In [1]: import numpy as np

In [2]: np.set_printoptions(precision=2, suppress=True, linewidth=160)

In [3]: def rnd(a):
   ...:     return np.round(a, 2) + 0
   ...: 

In [4]: W0 = np.cumsum(np.array([[8, 1, 6],
   ...:     [2, 6, 9],
   ...:     [8, 1, 6],
   ...:     [5, 4, 6],
   ...:     [2, 1, 7],
   ...:     [1, 7, 7],
   ...:     [8, 8, 4],
   ...:     [7, 4, 0],
   ...:     [4, 7, 7],
   ...:     [9, 3, 1],
   ...:     [7, 3, 5]]), axis=0)

In [5]: print(W0)
[[ 8  1  6]
 [10  7 15]
 [18  8 21]
 [23 12 27]
 [25 13 34]
 [26 20 41]
 [34 28 45]
 [41 32 45]
 [45 39 52]
 [54 42 53]
 [61 45 58]]

In [6]: cov = np.cov(W0, rowvar=False)

In [7]: print(rnd(W0.std(axis=0)))
[16.5  14.77 16.14]

In [8]: print(np.argsort(-W0.std(axis=0).round(6), kind="stable"))
[0 2 1]

In [9]: print(np.median(W0, axis=0))
[26. 20. 41.]

In [10]: print(cov.shape)
(3, 3)

In [11]: print(np.linalg.matrix_rank(W0, rtol=0.1))
1

In [12]: print(np.argsort(-np.linalg.norm(W0, axis=0).round(6), kind="stable")[:3])
[2 0 1]

In [13]: print(rnd(np.abs(np.linalg.svd(W0)[2][-1])))
[0.73 0.65 0.21]

In [14]: Y = W0 / np.linalg.norm(W0, axis=1, keepdims=True)

In [15]: cov = Y @ Y.T

In [16]: print(rnd(cov[2]))
[0.96 0.99 1.   1.   1.   0.98 0.98 0.98 0.97 0.97 0.97]

In [17]: print(np.argwhere(np.triu(np.abs(cov) > 0.95, 1)))
[[ 0  2]
 [ 0  3]
 [ 1  2]
 [ 1  3]
 [ 1  4]
 [ 1  5]
 [ 1  6]
 [ 1  7]
 [ 1  8]
 [ 1  9]
 [ 1 10]
 [ 2  3]
 [ 2  4]
 [ 2  5]
 [ 2  6]
 [ 2  7]
 [ 2  8]
 [ 2  9]
 [ 2 10]
 [ 3  4]
 [ 3  5]
 [ 3  6]
 [ 3  7]
 [ 3  8]
 [ 3  9]
 [ 3 10]
 [ 4  5]
 [ 4  6]
 [ 4  7]
 [ 4  8]
 [ 4  9]
 [ 4 10]
 [ 5  6]
 [ 5  7]
 [ 5  8]
 [ 5  9]
 [ 5 10]
 [ 6  7]
 [ 6  8]
 [ 6  9]
 [ 6 10]
 [ 7  8]
 [ 7  9]
 [ 7 10]
 [ 8  9]
 [ 8 10]
 [ 9 10]]

In [18]: print(rnd(np.degrees(np.arccos(np.clip(cov[2, 3], -1, 1)))))
2.57
